$ python -q
>>> import numpy as np
>>> np.set_printoptions(suppress=True, linewidth=160)
>>> def tidy(a):
...     return np.round(a, 2) + 0
... 
>>> W2 = np.array([[0, 2, 2, 2], [0, 2, 2, -1]])
>>> J = np.repeat(W2, 13 // 2, axis=0)
>>> rng = np.random.default_rng(288900)
>>> J = J + 0.05 * rng.normal(size=J.shape)
>>> tidy(J)
array([[ 0.01,  2.03,  1.97,  1.9 ],
       [-0.01,  2.07,  2.04,  2.08],
       [ 0.08,  2.01,  1.98,  2.07],
       [ 0.  ,  1.99,  1.99,  1.97],
       [-0.02,  2.04,  2.02,  1.95],
       [-0.03,  2.03,  1.87,  2.05],
       [-0.08,  2.  ,  2.07, -1.01],
       [ 0.05,  2.01,  1.92, -1.01],
       [ 0.04,  2.04,  2.06, -1.04],
       [ 0.01,  2.04,  2.  , -1.02],
       [-0.1 ,  2.07,  2.05, -1.01],
       [ 0.01,  1.95,  1.96, -1.05]])
>>> lab = J[:, 3] > np.median(J[:, 3])
>>> u = J[lab].mean(axis=0) - J[~lab].mean(axis=0)
>>> np.argsort(-np.abs(u).round(6), kind="stable")
array([3, 2, 0, 1])
>>> tidy(u)
array([ 0.02,  0.01, -0.03,  3.02])
>>> O, _ = np.linalg.qr(np.array([[3.0], [0.9], [-0.1], [0.6]]))
>>> mat = O @ O.T
>>> tidy(mat)
array([[ 0.88,  0.27, -0.03,  0.18],
       [ 0.27,  0.08, -0.01,  0.05],
       [-0.03, -0.01,  0.  , -0.01],
       [ 0.18,  0.05, -0.01,  0.04]])
>>> # a projection of rank 1
>>> U, s, vt = np.linalg.svd(mat)
>>> np.argmax(s[:-1] / (s[1:] + 1e-6)) + 1
np.int64(1)
>>> B = U[:, :1] @ np.diag(s[:1]) @ vt[:1]
>>> np.linalg.matrix_rank(mat, rtol=0.05)
np.int64(1)
>>> np.linalg.matrix_rank(B)
np.int64(1)
>>> tidy(np.linalg.norm(mat - B, 2)), tidy(s[1])
(np.float64(0.0), np.float64(0.0))
>>> tidy(np.linalg.norm(mat - B) / np.linalg.norm(mat))
np.float64(0.0)
>>> def softmax(z):
...     e = np.exp(z - z.max(axis=-1, keepdims=True))
...     return e / e.sum(axis=-1, keepdims=True)
... 
>>> tidy(softmax(mat[3] + -1))
array([0.28, 0.25, 0.23, 0.24])
>>> softmax(mat).sum(axis=1)
array([1., 1., 1., 1.])
>>> scores = mat @ mat.T / np.sqrt(4)
>>> tidy(softmax(scores))
array([[0.33, 0.24, 0.21, 0.23],
       [0.27, 0.25, 0.24, 0.24],
       [0.25, 0.25, 0.25, 0.25],
       [0.26, 0.25, 0.24, 0.25]])
>>> tidy(softmax(scores)[3] @ mat)
array([ 0.34,  0.1 , -0.01,  0.07])
>>> u = np.array([0, 0])
>>> tidy(np.correlate(mat[3], mat[0], "full"))
array([0.03, 0.  , 0.04, 0.18, 0.04, 0.  , 0.03])
>>> np.polyval(u, mat[3])
array([0., 0., 0., 0.])
>>> np.convolve(mat[3], u)
array([0., 0., 0., 0., 0.])
>>> np.array([np.convolve(row, u, "same") for row in mat])
array([[0., 0., 0., 0.],
       [0., 0., 0., 0.],
       [0., 0., 0., 0.],
       [0., 0., 0., 0.]])
